% python3 -q
>>> import numpy as np
>>> np.set_printoptions(precision=3, suppress=True, linewidth=100)
>>> mat = np.loadtxt("dump.csv", delimiter=",")
>>> mat
array([[0., 0., 0., 0., 0., 8., 0.],
       [0., 0., 3., 0., 0., 0., 0.],
       [0., 0., 0., 0., 0., 0., 0.],
       [0., 0., 0., 6., 0., 0., 0.],
       [0., 0., 0., 0., 3., 0., 0.],
       [8., 0., 0., 0., 0., 0., 0.],
       [0., 1., 0., 0., 0., 0., 0.]])
>>> # rows and columns are dependent
>>> rng = np.random.default_rng(49)
>>> idx = rng.permutation(7)
>>> idx
array([5, 2, 6, 3, 4, 1, 0])
>>> other = mat[idx][:, idx]
>>> np.allclose(other, mat)
False
>>> np.diag(other)
array([0., 0., 0., 6., 3., 0., 0.])
>>> mat @ np.linalg.pinv(mat) @ mat
array([[0., 0., 0., 0., 0., 8., 0.],
       [0., 0., 3., 0., 0., 0., 0.],
       [0., 0., 0., 0., 0., 0., 0.],
       [0., 0., 0., 6., 0., 0., 0.],
       [0., 0., 0., 0., 3., 0., 0.],
       [8., 0., 0., 0., 0., 0., 0.],
       [0., 1., 0., 0., 0., 0., 0.]])
>>> np.unique(mat.round(6), axis=0).shape
(7, 7)
>>> np.allclose(mat[:-1].T @ np.linalg.lstsq(mat[:-1].T, mat[-1])[0], mat[-1])
False
>>> mat.T @ mat
array([[64.,  0.,  0.,  0.,  0.,  0.,  0.],
       [ 0.,  1.,  0.,  0.,  0.,  0.,  0.],
       [ 0.,  0.,  9.,  0.,  0.,  0.,  0.],
       [ 0.,  0.,  0., 36.,  0.,  0.,  0.],
       [ 0.,  0.,  0.,  0.,  9.,  0.,  0.],
       [ 0.,  0.,  0.,  0.,  0., 64.,  0.],
       [ 0.,  0.,  0.,  0.,  0.,  0.,  0.]])
>>> mat @ mat.T
array([[64.,  0.,  0.,  0.,  0.,  0.,  0.],
       [ 0.,  9.,  0.,  0.,  0.,  0.,  0.],
       [ 0.,  0.,  0.,  0.,  0.,  0.,  0.],
       [ 0.,  0.,  0., 36.,  0.,  0.,  0.],
       [ 0.,  0.,  0.,  0.,  9.,  0.,  0.],
       [ 0.,  0.,  0.,  0.,  0., 64.,  0.],
       [ 0.,  0.,  0.,  0.,  0.,  0.,  1.]])
>>> m1 = np.load("test3.npy")
>>> m1
array([[-0.255, -0.033, -0.3  ],
       [ 1.088, -1.555, -0.841],
       [-0.998,  1.217,  0.463],
       [-0.762,  0.817,  0.418],
       [ 0.21 , -0.592, -0.485],
       [-0.03 ,  0.191,  0.358]])
>>> Q, r_ = np.linalg.qr(m1)
>>> np.round(Q.T @ Q, 3) + 0
array([[1., 0., 0.],
       [0., 1., 0.],
       [0., 0., 1.]])
>>> r_
array([[ 1.694, -2.155, -1.022],
       [ 0.   ,  0.558,  0.673],
       [ 0.   ,  0.   ,  0.228]])
>>> Q.shape, r_.shape
((6, 3), (3, 3))
>>> np.trace(Q @ Q.T)
np.float64(3.0)
>>> np.allclose(r_.T @ r_, m1.T @ m1)
True
>>> vec = np.array([0, -2, 2])
>>> y = m1 @ vec
>>> np.round(np.linalg.solve(m1.T @ m1, m1.T @ y), 3) + 0
array([ 0., -2.,  2.])
>>> y = y + 0.3 * rng.normal(size=6)
>>> y
array([-0.99 ,  1.464, -1.475, -0.974, -0.277,  0.313])
>>> b, *_ = np.linalg.lstsq(m1, y)
>>> b
array([ 2.069, -0.091,  1.316])
>>> np.round(m1.T @ (y - m1 @ b), 3) + 0
array([0., 0., 0.])
>>> b.round()
array([ 2., -0.,  1.])
>>> np.round(np.linalg.norm(y - m1 @ b), 3)
np.float64(0.289)
>>> [round(float(np.linalg.norm(np.linalg.solve(m1.T @ m1 + lam * np.eye(3), m1.T @ y))), 2) for lam in (0, 1, 10, 100)]
[2.45, 0.88, 0.34, 0.06]
>>> np.unravel_index(np.abs(m1).argmax(), m1.shape)
(np.int64(1), np.int64(1))
>>> m1[:, 3]
Traceback (most recent call last):
  File "<python-input-36>", line 1, in <module>
    m1[:, 3]
    ~~^^^^^^
IndexError: index 3 is out of bounds for axis 1 with size 3
>>> m1.shape
(6, 3)
>>> m1.sum(axis=1)
array([-0.588, -1.308,  0.682,  0.473, -0.867,  0.519])
>>> np.zeros(6, 3)
Traceback (most recent call last):
  File "<python-input-39>", line 1, in <module>
    np.zeros(6, 3)
    ~~~~~~~~^^^^^^
TypeError: Cannot interpret '3' as a data type
>>> np.abs(m1).max()
np.float64(1.555)
>>> m1.sum(axis=0)
array([-0.747,  0.045, -0.387])
